% python3 -q
>>> import numpy as np
>>> import numpy.linalg as la
>>> np.set_printoptions(precision=2, suppress=True, linewidth=100)
>>> def rd(a):
...     return np.round(a, 2) + 0
... 
>>> mat = np.load("test1.npy")
>>> print(mat)
[[ 1  1 -1 -1 -1 -1  1  1]
 [ 1 -1  1 -1 -1  1 -1  1]
 [ 1 -1 -1  1  1 -1 -1  1]]
>>> rng = np.random.default_rng(62)
>>> Y = mat + rng.integers(-2, 3, (3, 2)) @ rng.integers(-2, 3, (2, 8))
>>> print(Y)
[[ 3  3 -2  1 -1 -2  0  3]
 [ 3  1  0  1 -1  0 -2  3]
 [ 1 -1 -6  5  1  2 -4  3]]
>>> print(Y - mat)
[[ 2  2 -1  2  0 -1 -1  2]
 [ 2  2 -1  2  0 -1 -1  2]
 [ 0  0 -5  4  0  3 -3  2]]
>>> print(rd(la.norm(Y, axis=1)))
[6.08 5.   9.64]
>>> print(rd(la.norm(Y[1] - Y[2])))
8.49
>>> print(rd(la.norm(Y, 2)))
10.5
>>> print(rd(la.norm(Y) ** 2 / la.norm(Y, 2) ** 2))
1.41
>>> print(rd(la.norm(Y[1], 1)), rd(la.norm(Y[1], np.inf)))
11.0 3.0
>>> print(la.norm(Y, axis=1).argmax())
2
>>> print(rd(la.norm(Y, axis=0)))
[4.36 3.32 6.32 5.2  1.73 2.83 4.47 5.2 ]
>>> print(Y[1] @ Y[2])
23
>>> vec = np.array([0, 0, 3, 2, 0, 0, 3, 1])
>>> h1 = np.maximum(mat @ vec, 0)
>>> print(mat * (h1 > 1e-9)[:, None])
[[0 0 0 0 0 0 0 0]
 [0 0 0 0 0 0 0 0]
 [0 0 0 0 0 0 0 0]]
>>> print(np.maximum(mat @ vec, 0) - np.maximum(-mat @ vec, 0))
[-1 -1 -3]
>>> print(h1)
[0 0 0]
>>> u = np.array([0, 0])
>>> print(np.correlate(mat[0], mat[2], "full"))
[ 1  0 -3  0  3  0 -1  0 -1  0  3  0 -3  0  1]
>>> print(np.array([np.convolve(row, u, "same") for row in mat]))
[[0 0 0 0 0 0 0 0]
 [0 0 0 0 0 0 0 0]
 [0 0 0 0 0 0 0 0]]
>>> print(np.convolve(mat[0], u))
[0 0 0 0 0 0 0 0 0]
>>> A = np.array([[-1.0, 1.0, 1.0, 1.0, 1.0],
...     [1.0, -1.0, 1.0, 1.0, 1.0],
...     [1.0, 1.0, -1.0, 1.0, 1.0],
...     [1.0, 1.0, 1.0, -1.0, 1.0],
...     [1.0, 1.0, 1.0, 1.0, -1.0]])
>>> th = np.radians(30)
>>> r_ = np.eye(5)
>>> r_[0, 0] = r_[4, 4] = np.cos(th)
>>> r_[0, 4], r_[4, 0] = -np.sin(th), np.sin(th)
>>> print(rd(r_))
[[ 0.87  0.    0.    0.   -0.5 ]
 [ 0.    1.    0.    0.    0.  ]
 [ 0.    0.    1.    0.    0.  ]
 [ 0.    0.    0.    1.    0.  ]
 [ 0.5   0.    0.    0.    0.87]]
>>> Y = A @ r_.T
>>> print(np.allclose(A @ A.T, Y @ Y.T))
True
>>> print(rd(np.abs(Y - A).max(axis=0)))
[0.63 0.   0.   0.   0.63]
>>> print(rd(la.svd(A, compute_uv=False)), rd(la.svd(Y, compute_uv=False)))
[3. 2. 2. 2. 2.] [3. 2. 2. 2. 2.]
>>> print(rd(Y))
[[-1.37  1.    1.    1.    0.37]
 [ 0.37 -1.    1.    1.    1.37]
 [ 0.37  1.   -1.    1.    1.37]
 [ 0.37  1.    1.   -1.    1.37]
 [ 1.37  1.    1.    1.   -0.37]]
>>> print(np.allclose(la.norm(A, axis=1), la.norm(Y, axis=1)))
True
